$ python3 -q
>>> import numpy as np
>>> np.set_printoptions(suppress=True, linewidth=120)
>>> def rnd(a):
...     return np.round(a, 3) + 0
... 
>>> Y = np.array([[3, 2, 1], [2, 3, 3], [1, 1, 2], [0, 3, 1]])
>>> cent = np.array([[-1, 5, 0, -3], [-1, -3, -5, -4], [0, 2, 4, 5]])
>>> A = Y @ cent
>>> A
array([[ -5,  11,  -6, -12],
       [ -5,   7,  -3,  -3],
       [ -2,   6,   3,   3],
       [ -3,  -7, -11,  -7]])
>>> rank = np.linalg.matrix_rank(A)
>>> print(rank)
3
>>> null = np.linalg.svd(A)[2][rank:].T
>>> print(rnd(null @ null.T))
[[ 0.391  0.211 -0.381  0.221]
 [ 0.211  0.113 -0.205  0.119]
 [-0.381 -0.205  0.371 -0.215]
 [ 0.221  0.119 -0.215  0.124]]
>>> rnd(A @ null)
array([[0.],
       [0.],
       [0.],
       [0.]])
>>> rnd(null[:, 0] / null[np.abs(null[:, 0]).round(6).argmax(), 0])
array([ 1.   ,  0.538, -0.974,  0.564])
>>> np.linalg.matrix_rank(A.T @ A), np.linalg.matrix_rank(A @ A.T)
(np.int64(3), np.int64(3))
>>> [int(np.linalg.matrix_rank(A[:i])) for i in range(1, len(A) + 1)]
[1, 2, 3, 3]
>>> Y = A / np.linalg.norm(A, axis=1, keepdims=True)
>>> gram = Y @ Y.T
>>> (np.abs(gram) > 0.9).astype(int)
array([[1, 1, 0, 0],
       [1, 1, 0, 0],
       [0, 0, 1, 0],
       [0, 0, 0, 1]])
>>> rnd(np.degrees(np.arccos(np.clip(gram[3, 2], -1, 1))))
np.float64(141.503)
>>> rnd(np.linalg.norm(Y, axis=1))
array([1., 1., 1., 1.])
>>> (gram - 2 * np.eye(4)).round(6).argmax(axis=1)
array([1, 0, 1, 0])
>>> F = np.load("data.npy")
>>> F
array([[-5,  1,  0,  0,  0,  0],
       [ 1,  2,  0,  0,  0,  0],
       [ 2, -5,  0,  0,  0,  0],
       [ 0,  0, -5,  1,  0,  0],
       [ 0,  0,  1,  2,  0,  0],
       [ 0,  0,  2, -5,  0,  0],
       [ 0,  0,  0,  0, -5,  1],
       [ 0,  0,  0,  0,  1,  2],
       [ 0,  0,  0,  0,  2, -5]])
>>> hat = F @ np.linalg.solve(F.T @ F, F.T)
>>> np.linalg.matrix_rank(np.eye(9) - hat)
np.int64(3)
>>> rnd(np.diag(hat))
array([0.889, 0.276, 0.834, 0.889, 0.276, 0.834, 0.889, 0.276, 0.834])
>>> np.allclose(hat @ hat, hat)
True
>>> rnd(hat)
array([[ 0.889, -0.283, -0.135,  0.   ,  0.   ,  0.   ,  0.   ,  0.   ,  0.   ],
       [-0.283,  0.276, -0.346,  0.   ,  0.   ,  0.   ,  0.   ,  0.   ,  0.   ],
       [-0.135, -0.346,  0.834,  0.   ,  0.   ,  0.   ,  0.   ,  0.   ,  0.   ],
       [ 0.   ,  0.   ,  0.   ,  0.889, -0.283, -0.135,  0.   ,  0.   ,  0.   ],
       [ 0.   ,  0.   ,  0.   , -0.283,  0.276, -0.346,  0.   ,  0.   ,  0.   ],
       [ 0.   ,  0.   ,  0.   , -0.135, -0.346,  0.834,  0.   ,  0.   ,  0.   ],
       [ 0.   ,  0.   ,  0.   ,  0.   ,  0.   ,  0.   ,  0.889, -0.283, -0.135],
       [ 0.   ,  0.   ,  0.   ,  0.   ,  0.   ,  0.   , -0.283,  0.276, -0.346],
       [ 0.   ,  0.   ,  0.   ,  0.   ,  0.   ,  0.   , -0.135, -0.346,  0.834]])
>>> Uu, sv, vt = np.linalg.svd(F, full_matrices=False)
>>> print(rnd(Uu.T @ Uu))
[[1. 0. 0. 0. 0. 0.]
 [0. 1. 0. 0. 0. 0.]
 [0. 0. 1. 0. 0. 0.]
 [0. 0. 0. 1. 0. 0.]
 [0. 0. 0. 0. 1. 0.]
 [0. 0. 0. 0. 0. 1.]]
>>> print(rnd(Uu.T @ F @ vt.T))
[[6.557 0.    0.    0.    0.    0.   ]
 [0.    6.557 0.    0.    0.    0.   ]
 [0.    0.    6.557 0.    0.    0.   ]
 [0.    0.    0.    4.123 0.    0.   ]
 [0.    0.    0.    0.    4.123 0.   ]
 [0.    0.    0.    0.    0.    4.123]]
>>> (sv > 1e-8).sum()
np.int64(6)
>>> rnd(sv)
array([6.557, 6.557, 6.557, 4.123, 4.123, 4.123])
>>> M = np.load("a.npy")
>>> M
array([[ 0.1, -0.9, -0.3, -0.3],
       [-0.9,  0.1, -0.3, -0.3],
       [-0.3, -0.3,  0.9, -0.1],
       [-0.3, -0.3, -0.1,  0.9]])
>>> vals, V = np.linalg.eig(M)
>>> rnd(np.sort(np.linalg.eigvals(M.T)))
array([-1.,  1.,  1.,  1.])
>>> np.prod(vals)
np.float64(-1.0)
>>> rnd(np.sort(np.linalg.eigvals(np.linalg.inv(M))))
array([-1.,  1.,  1.,  1.])
>>> vals
array([ 1., -1.,  1.,  1.])
>>> vals, V = np.linalg.eigh(M)
>>> x0 = np.array([1, -3, 1, -2])
>>> rnd(np.linalg.eigvalsh(M[1:, 1:]))
array([-0.1,  1. ,  1. ])
>>> rnd(V * np.maximum(vals, 0) @ V.T)
array([[ 0.55, -0.45, -0.15, -0.15],
       [-0.45,  0.55, -0.15, -0.15],
       [-0.15, -0.15,  0.95, -0.05],
       [-0.15, -0.15, -0.05,  0.95]])
>>> print(rnd(x0 @ M @ x0))
10.1
>>> print(rnd(x0 @ M @ x0 / (x0 @ x0)), rnd(vals[0]), vals[-1])
0.673 -1.0 1.0
>>> rng = np.random.default_rng(16)
>>> lab = rng.permutation(4)
>>> Y = M[:, lab] * rng.choice([-1, 1], 4)
>>> Y
array([[ 0.9,  0.1,  0.3, -0.3],
       [-0.1, -0.9,  0.3, -0.3],
       [ 0.3, -0.3,  0.1,  0.9],
       [ 0.3, -0.3, -0.9, -0.1]])
>>> Uu, _, vt = np.linalg.svd(M.T @ Y)
>>> lab
array([1, 0, 3, 2])
>>> x0 = np.array([-1, -2, 2, -1])
>>> (Y @ x0).argmax()
np.int64(1)
>>> rnd(np.einsum("ij,j->i", Y, x0))
array([-0.2,  2.8, -0.4, -1.4])
>>> print(np.linalg.norm(Y @ x0) <= np.linalg.norm(Y, 2) * np.linalg.norm(x0) + 1e-9)
True
>>> print(Y @ (2 * x0))
[-0.4  5.6 -0.8 -2.8]
>>> Y * x0
array([[-0.9, -0.2,  0.6,  0.3],
       [ 0.1,  1.8,  0.6,  0.3],
       [-0.3,  0.6,  0.2, -0.9],
       [-0.3,  0.6, -1.8,  0.1]])
>>> mat = np.load("dump.npy")
>>> rnd(mat)
array([[ 0.509,  0.178, -0.467],
       [ 0.178,  0.935,  0.169],
       [-0.467,  0.169,  0.556]])
>>> rnd(mat @ np.linalg.pinv(mat) @ mat)
array([[ 0.509,  0.178, -0.467],
       [ 0.178,  0.935,  0.169],
       [-0.467,  0.169,  0.556]])
>>> np.allclose(mat[:-1].T @ np.linalg.lstsq(mat[:-1].T, mat[-1])[0], mat[-1])
True
>>> print(np.abs(np.diag(np.linalg.qr(mat)[1])) > 1e-9)
[ True  True False]
>>> Uu, sv, vt = np.linalg.svd(mat)
>>> rnd(sv)
array([1., 1., 0.])
>>> Y = Uu[:, :2] @ np.diag(sv[:2]) @ vt[:2]
>>> rnd(Y)
array([[ 0.509,  0.178, -0.467],
       [ 0.178,  0.935,  0.169],
       [-0.467,  0.169,  0.556]])
>>> rnd(np.linalg.norm(mat - Y) / np.linalg.norm(mat))
np.float64(0.0)
>>> rnd(np.linalg.norm(mat - Y, 2)), rnd(sv[2])
(np.float64(0.0), np.float64(0.0))
>>> np.linalg.matrix_rank(Y)
np.int64(2)
>>> rnd(np.abs(mat - Y).max())
np.float64(0.0)
>>> np.linalg.matrix_rank(mat, rtol=0.05)
np.int64(2)
